>>> import numpy as np
>>> from numpy import linalg as LA
>>> np.set_printoptions(suppress=True, linewidth=200)
>>> Y = np.array([[4, 0], [1, 4], [6, 4]])
>>> data = np.kron(np.eye(3, dtype=int), Y)
>>> data
array([[4, 0, 0, 0, 0, 0],
       [1, 4, 0, 0, 0, 0],
       [6, 4, 0, 0, 0, 0],
       [0, 0, 4, 0, 0, 0],
       [0, 0, 1, 4, 0, 0],
       [0, 0, 6, 4, 0, 0],
       [0, 0, 0, 0, 4, 0],
       [0, 0, 0, 0, 1, 4],
       [0, 0, 0, 0, 6, 4]])
>>> x0 = np.array([-2, 0, 0, -2, 1, 1])
>>> print((data @ x0).argmax())
8
>>> (data * x0).sum(axis=1)
array([ -8,  -2, -12,   0,  -8,  -8,   4,   5,  10])
>>> np.einsum("ij,j->i", data, x0)
array([ -8,  -2, -12,   0,  -8,  -8,   4,   5,  10])
>>> x0 @ data
Traceback (most recent call last):
  File "<python-input-10>", line 1, in <module>
    x0 @ data
    ~~~^~~~~~
ValueError: matmul: Input operand 1 has a mismatch in its core dimension 0, with gufunc signature (n?,k),(k,m?)->(n?,m?) (size 9 is different from 6)
>>> data * x0
array([[ -8,   0,   0,   0,   0,   0],
       [ -2,   0,   0,   0,   0,   0],
       [-12,   0,   0,   0,   0,   0],
       [  0,   0,   0,   0,   0,   0],
       [  0,   0,   0,  -8,   0,   0],
       [  0,   0,   0,  -8,   0,   0],
       [  0,   0,   0,   0,   4,   0],
       [  0,   0,   0,   0,   1,   4],
       [  0,   0,   0,   0,   6,   4]])
>>> data @ x0
array([ -8,  -2, -12,   0,  -8,  -8,   4,   5,  10])
>>> data @ np.eye(6)[3]
array([0., 0., 0., 0., 4., 4., 0., 0., 0.])
>>> data @ (2 * x0)
array([-16,  -4, -24,   0, -16, -16,   8,  10,  20])
>>> Y = np.c_[data[:, :5] @ np.array([[1, -1, 3, -2, 3],
...     [-2, -3, 1, 3, -1],
...     [-3, 1, -1, 2, 2],
...     [1, -1, 3, 2, 2],
...     [0, -3, 0, 3, 1]]), np.array([2, 4, 2, 1, 5, 4, 2, 4, 3])]
>>> Y
array([[  4,  -4,  12,  -8,  12,   2],
       [ -7, -13,   7,  10,  -1,   4],
       [ -2, -18,  22,   0,  14,   2],
       [-12,   4,  -4,   8,   8,   1],
       [  1,  -3,  11,  10,  10,   5],
       [-14,   2,   6,  20,  20,   4],
       [  0, -12,   0,  12,   4,   2],
       [  0,  -3,   0,   3,   1,   4],
       [  0, -18,   0,  18,   6,   3]])
>>> np.round(LA.lstsq(data, Y[:, 0])[0], 2) + 0
array([ 1., -2., -3.,  1.,  0.,  0.])
>>> print(LA.matrix_rank(np.c_[data, Y]))
7
>>> print(np.round(LA.norm(Y - data @ LA.lstsq(data, Y)[0], axis=0), 2) + 0)
[0.   0.   0.   0.   0.   3.25]
>>> np.round(LA.norm(LA.qr(data)[0].T @ Y, axis=0) ** 2 / ((Y ** 2).sum(axis=0) + 1e-12), 2)
array([1.  , 1.  , 1.  , 1.  , 1.  , 0.89])
>>> data @ data
Traceback (most recent call last):
  File "<python-input-21>", line 1, in <module>
    data @ data
    ~~~~~^~~~~~
ValueError: matmul: Input operand 1 has a mismatch in its core dimension 0, with gufunc signature (n?,k),(k,m?)->(n?,m?) (size 9 is different from 6)
>>> cov = data.T @ data
>>> np.trace(cov), (data ** 2).sum()
(np.int64(255), np.int64(255))
>>> np.round(LA.eigvalsh(cov)[::-1], 2)
array([72.4, 72.4, 72.4, 12.6, 12.6, 12.6])
>>> arr = np.load("sample16.npy")
>>> arr.round(2)
array([[ 0.43,  0.14, -0.21, -0.43],
       [ 0.14,  0.74,  0.39, -0.14],
       [-0.21,  0.39,  0.41,  0.21],
       [-0.43, -0.14,  0.21,  0.43]])
>>> rng = np.random.default_rng(4016)
>>> idx = rng.permutation(6)
>>> Y = data[:, idx] * rng.choice([-1, 1], 6)
>>> Y
array([[ 0,  0,  4,  0,  0,  0],
       [-4,  0,  1,  0,  0,  0],
       [-4,  0,  6,  0,  0,  0],
       [ 0,  0,  0, -4,  0,  0],
       [ 0, -4,  0, -1,  0,  0],
       [ 0, -4,  0, -6,  0,  0],
       [ 0,  0,  0,  0, -4,  0],
       [ 0,  0,  0,  0, -1,  4],
       [ 0,  0,  0,  0, -6,  4]])
>>> Uu, _, Vt = LA.svd(data.T @ Y)
>>> print(idx)
[1 3 0 2 4 5]
>>> np.round(Uu @ Vt, 2) + 0
array([[ 0.,  0.,  1.,  0.,  0.,  0.],
       [-1.,  0.,  0.,  0.,  0.,  0.],
       [ 0.,  0.,  0., -1.,  0.,  0.],
       [ 0., -1.,  0.,  0.,  0.,  0.],
       [ 0.,  0.,  0.,  0., -1.,  0.],
       [ 0.,  0.,  0.,  0.,  0.,  1.]])
>>> print(np.round(LA.lstsq(data, Y)[0], 2) + 0)
[[ 0.  0.  1.  0.  0.  0.]
 [-1.  0.  0.  0.  0.  0.]
 [ 0.  0.  0. -1.  0.  0.]
 [ 0. -1.  0.  0.  0.  0.]
 [ 0.  0.  0.  0. -1.  0.]
 [ 0.  0.  0.  0.  0.  1.]]
>>> np.round(np.trace(LA.pinv(arr) @ arr), 2)
np.float64(2.0)
>>> np.allclose(arr[:-1].T @ LA.lstsq(arr[:-1].T, arr[-1])[0], arr[-1])
True
>>> np.unique(arr.round(6), axis=0).shape
(4, 4)
>>> np.round(arr @ LA.pinv(arr) @ arr, 2)
array([[ 0.43,  0.14, -0.21, -0.43],
       [ 0.14,  0.74,  0.39, -0.14],
       [-0.21,  0.39,  0.41,  0.21],
       [-0.43, -0.14,  0.21,  0.43]])
>>> rk = LA.matrix_rank(arr)
>>> print(rk)
2
>>> ns = LA.svd(arr)[2][rk:].T
>>> print([int(LA.matrix_rank(np.delete(arr, i, axis=0))) for i in range(4)])
[2, 2, 2, 2]
>>> [int(LA.matrix_rank(arr[:, :j + 1])) for j in range(4)]
[1, 2, 2, 2]
>>> feats = np.load("block17.npy")
>>> feats
array([[-20,  -2,   1,   0],
       [ -2,  20,   0,  -1],
       [  1,  -1, -21,   0],
       [ -2,   1,   1, -38]])
>>> np.trace(feats)
np.int64(-59)
>>> np.round(np.sort(np.abs(LA.eigvals(feats))), 2)
array([19.47, 20.08, 21.62, 37.99])
>>> (feats + feats.T) / 2
array([[-20. ,  -2. ,   1. ,  -1. ],
       [ -2. ,  20. ,  -0.5,   0. ],
       [  1. ,  -0.5, -21. ,   0.5],
       [ -1. ,   0. ,   0.5, -38. ]])
>>> (feats - feats.T) / 2
array([[ 0. ,  0. ,  0. ,  1. ],
       [ 0. ,  0. ,  0.5, -1. ],
       [ 0. , -0.5,  0. , -0.5],
       [-1. ,  1. ,  0.5,  0. ]])
>>> np.allclose(feats @ feats.T, feats.T @ feats)
False
>>> assert feats == feats.T
Traceback (most recent call last):
  File "<python-input-51>", line 1, in <module>
    assert feats == feats.T
           ^^^^^^^^^^^^^^^^
ValueError: The truth value of an array with more than one element is ambiguous. Use a.any() or a.all()
>>> print(np.allclose(feats, feats.T))
False
>>> q = feats.astype(float).copy()
>>> for j in range(4):
...     q[:, j] -= q[:, :j] @ (q[:, :j].T @ q[:, j])
...     q[:, j] /= LA.norm(q[:, j])
... 
>>> np.round(q.T @ feats, 2) + 0
array([[20.22, -0.15, -2.13,  3.86],
       [ 0.  , 20.15,  0.98, -2.85],
       [ 0.  ,  0.  , 20.92, -1.29],
       [ 0.  ,  0.  ,  0.  , 37.69]])
>>> np.round(q.T @ q, 2) + 0
array([[1., 0., 0., 0.],
       [0., 1., 0., 0.],
       [0., 0., 1., 0.],
       [0., 0., 0., 1.]])
>>> q.round(2)
array([[-0.99, -0.11, -0.05,  0.09],
       [-0.1 ,  0.99, -0.06,  0.06],
       [ 0.05, -0.05, -1.  , -0.04],
       [-0.1 ,  0.05,  0.04, -0.99]])
>>> Uu, sigma = LA.svd(feats)
Traceback (most recent call last):
  File "<python-input-58>", line 1, in <module>
    Uu, sigma = LA.svd(feats)
    ^^^^^^^^^
ValueError: too many values to unpack (expected 2)
>>> Uu, sigma, Vt = LA.svd(feats, full_matrices=False)
>>> np.round(Uu.T @ Uu, 2) + 0
array([[1., 0., 0., 0.],
       [0., 1., 0., 0.],
       [0., 0., 1., 0.],
       [0., 0., 0., 1.]])
>>> print(np.round(np.cumsum(sigma ** 2) / np.sum(sigma ** 2), 2))
[0.54 0.71 0.86 1.  ]
>>> sigma.round(2)
array([38.16, 21.67, 20.1 , 19.33])
>>> print(np.abs(Uu[:, 0]).round(6).argmax())
3
>>> np.round(Uu.T @ feats @ Vt.T, 2) + 0
array([[38.16,  0.  ,  0.  ,  0.  ],
       [ 0.  , 21.67,  0.  ,  0.  ],
       [ 0.  ,  0.  , 20.1 ,  0.  ],
       [ 0.  ,  0.  ,  0.  , 19.33]])
>>> np.round(Vt @ Vt.T, 2) + 0
array([[1., 0., 0., 0.],
       [0., 1., 0., 0.],
       [0., 0., 1., 0.],
       [0., 0., 0., 1.]])
>>> np.round(sigma / sigma[0], 2)
array([1.  , 0.57, 0.53, 0.51])
>>> (sigma > 1e-8).sum()
np.int64(4)
>>> ev, V = LA.eig(feats)
>>> print(round(float(np.prod(ev)), 2))
-321225.0
>>> np.round(np.sort(LA.eigvals(LA.inv(feats))), 2)
array([-0.05, -0.05, -0.03,  0.05])
>>> u = np.array([2, 3, -3, 0])
>>> Y = feats + np.outer(u, np.eye(4)[0])
>>> round(LA.det(Y) / LA.det(feats), 2), round(1 + LA.solve(feats, u)[0], 2)
(np.float64(0.89), np.float64(0.89))
>>> mat = np.load("data.npy")
>>> mat
array([[-7.97,  0.99,  6.01, -3.98, -7.99,  7.  ,  6.  , -9.02, -3.  ],
       [-8.01,  0.98,  6.05, -3.98, -8.  ,  6.99,  6.02, -8.99, -3.01],
       [-8.02,  1.  ,  6.  , -3.99, -8.04,  7.  ,  6.02, -8.98, -3.  ],
       [-8.  ,  0.99,  5.99, -4.  , -8.  ,  7.  ,  6.01, -9.02, -2.99],
       [-8.  ,  0.97,  6.01, -4.01, -8.  ,  7.  ,  6.  , -9.03, -2.97],
       [-8.02,  0.98,  6.01, -3.98, -7.99,  7.  ,  5.96, -9.02, -2.99],
       [-7.99,  1.01,  5.99, -3.99, -7.98,  6.95,  5.98, -8.98, -3.04],
       [-8.01,  0.97,  6.  , -4.01, -8.02,  6.99,  6.03, -9.02, -2.99],
       [-8.04,  0.99,  6.01, -4.02, -7.98,  7.02,  5.97, -8.98, -2.99],
       [-8.  ,  0.98,  6.01, -3.97, -8.02,  7.  ,  6.  , -8.97, -2.98],
       [-8.02,  1.02,  5.99, -4.  , -8.02,  7.03,  6.02, -8.99, -2.99],
       [-7.96,  0.98,  6.01, -3.98, -8.02,  7.02,  6.  , -9.  , -2.98],
       [-8.01,  1.  ,  6.01, -3.97, -8.  ,  7.  ,  5.98, -9.01, -3.01],
       [-7.98,  1.01,  6.02, -4.  , -8.01,  7.03,  5.99, -9.  , -2.99],
       [-2.  , -7.98,  6.02,  0.  ,  1.97,  1.03, -5.03,  8.  , -3.03],
       [-2.  , -8.  ,  6.02,  0.  ,  2.06,  0.93, -5.  ,  8.02, -3.01],
       [-2.  , -8.05,  5.98, -0.03,  1.99,  1.01, -4.99,  7.99, -3.  ],
       [-1.97, -7.97,  5.99, -0.01,  2.  ,  0.99, -5.01,  8.01, -3.01],
       [-1.97, -8.  ,  6.01, -0.01,  1.99,  1.  , -4.98,  8.01, -3.05],
       [-1.99, -7.99,  6.01, -0.02,  1.96,  1.01, -5.01,  7.97, -3.01],
       [-2.03, -7.99,  6.  ,  0.01,  1.99,  1.03, -5.04,  8.  , -3.  ],
       [-1.99, -8.02,  5.98,  0.  ,  1.99,  1.  , -5.  ,  8.  , -2.98],
       [-2.  , -8.  ,  5.98,  0.  ,  2.03,  1.  , -4.99,  7.99, -2.99],
       [-1.98, -7.98,  5.96, -0.03,  2.  ,  0.98, -5.  ,  7.99, -3.  ],
       [-1.98, -7.97,  6.01,  0.03,  1.98,  1.02, -4.96,  7.98, -3.01],
       [-1.99, -8.03,  6.02,  0.01,  1.98,  1.  , -5.  ,  8.02, -2.99],
       [-1.98, -8.  ,  5.99, -0.04,  2.02,  0.97, -5.  ,  7.99, -3.02],
       [-2.  , -8.  ,  6.  , -0.03,  2.  ,  0.98, -5.01,  8.01, -2.99]])
>>> Uu, sigma, Vt = LA.svd(mat)
>>> np.argmax(sigma[:-1] / (sigma[1:] + 1e-6)) + 1
np.int64(2)
>>> sigma.round(2)
array([72.55, 51.18,  0.13,  0.12,  0.11,  0.09,  0.09,  0.06,  0.06])
>>> Y = Uu[:, :2] @ np.diag(sigma[:2]) @ Vt[:2]
>>> round(float(np.abs(mat - Y).max()), 2)
0.05
>>> LA.matrix_rank(Y)
np.int64(2)
>>> LA.matrix_rank(mat, rtol=0.05)
np.int64(2)
>>> W0 = np.loadtxt("w.csv", delimiter=",")
>>> W0
array([[-1.3 , -0.01, -0.5 ,  0.  ],
       [-0.3 ,  0.45,  0.  , -0.3 ],
       [-0.9 , -1.34,  0.1 ,  1.3 ],
       [-0.9 ,  0.79,  0.1 , -0.8 ],
       [ 1.4 ,  0.53, -0.1 , -0.5 ],
       [-1.5 ,  1.51,  1.9 , -1.3 ],
       [ 0.7 , -0.9 , -0.7 ,  0.9 ],
       [-0.7 , -1.61, -0.5 ,  1.5 ],
       [ 0.  , -1.05,  0.4 ,  1.1 ],
       [-0.6 , -0.44, -0.2 ,  0.6 ],
       [-0.8 , -0.68,  0.4 ,  0.7 ],
       [-0.4 ,  0.51, -0.7 , -0.4 ],
       [ 0.6 ,  0.58, -0.4 , -0.6 ],
       [ 0.8 ,  0.55, -1.  , -0.5 ],
       [-0.5 , -1.89,  0.5 ,  2.  ],
       [ 0.9 ,  0.83,  0.4 , -0.8 ],
       [-0.6 ,  2.92,  0.1 , -2.9 ],
       [ 1.7 ,  0.97, -2.  , -1.  ],
       [-1.9 , -0.75,  0.  ,  0.9 ],
       [ 0.1 , -1.85,  0.8 ,  1.7 ],
       [ 1.9 ,  0.2 , -0.9 , -0.1 ],
       [ 1.2 , -0.92, -0.4 ,  1.  ],
       [-0.2 , -2.21,  0.7 ,  2.2 ],
       [-2.3 , -0.8 ,  2.5 ,  0.8 ],
       [ 0.2 ,  0.37, -0.7 , -0.3 ],
       [ 0.7 ,  0.78, -0.6 , -0.7 ],
       [ 1.6 , -1.02, -0.1 ,  1.1 ],
       [-0.7 , -2.57, -0.7 ,  2.7 ],
       [ 1.5 , -0.66, -0.5 ,  0.6 ],
       [ 0.6 ,  1.32,  0.1 , -1.3 ],
       [-0.8 ,  1.3 , -0.3 , -1.2 ]])
>>> cen = W0 - W0.mean(axis=0)
>>> Uu, sigma, Vt = LA.svd(cen, full_matrices=False)
>>> print(np.round(sigma ** 2 / (sigma ** 2).sum(), 2) + 0)
[0.63 0.3  0.07 0.  ]
>>> LA.matrix_rank(cen)
np.int64(4)
>>> np.round(cen.mean(axis=0), 2) + 0
array([0., 0., 0., 0.])
>>> np.searchsorted(np.cumsum(sigma ** 2) / (sigma ** 2).sum(), 0.9) + 1
np.int64(2)
>>> np.abs(Vt[0]).argmax()
np.int64(1)
>>> np.round(Vt[0] * np.sign(Vt[0, np.abs(Vt[0]).argmax()]), 2)
array([ 0.14,  0.7 , -0.1 , -0.69])
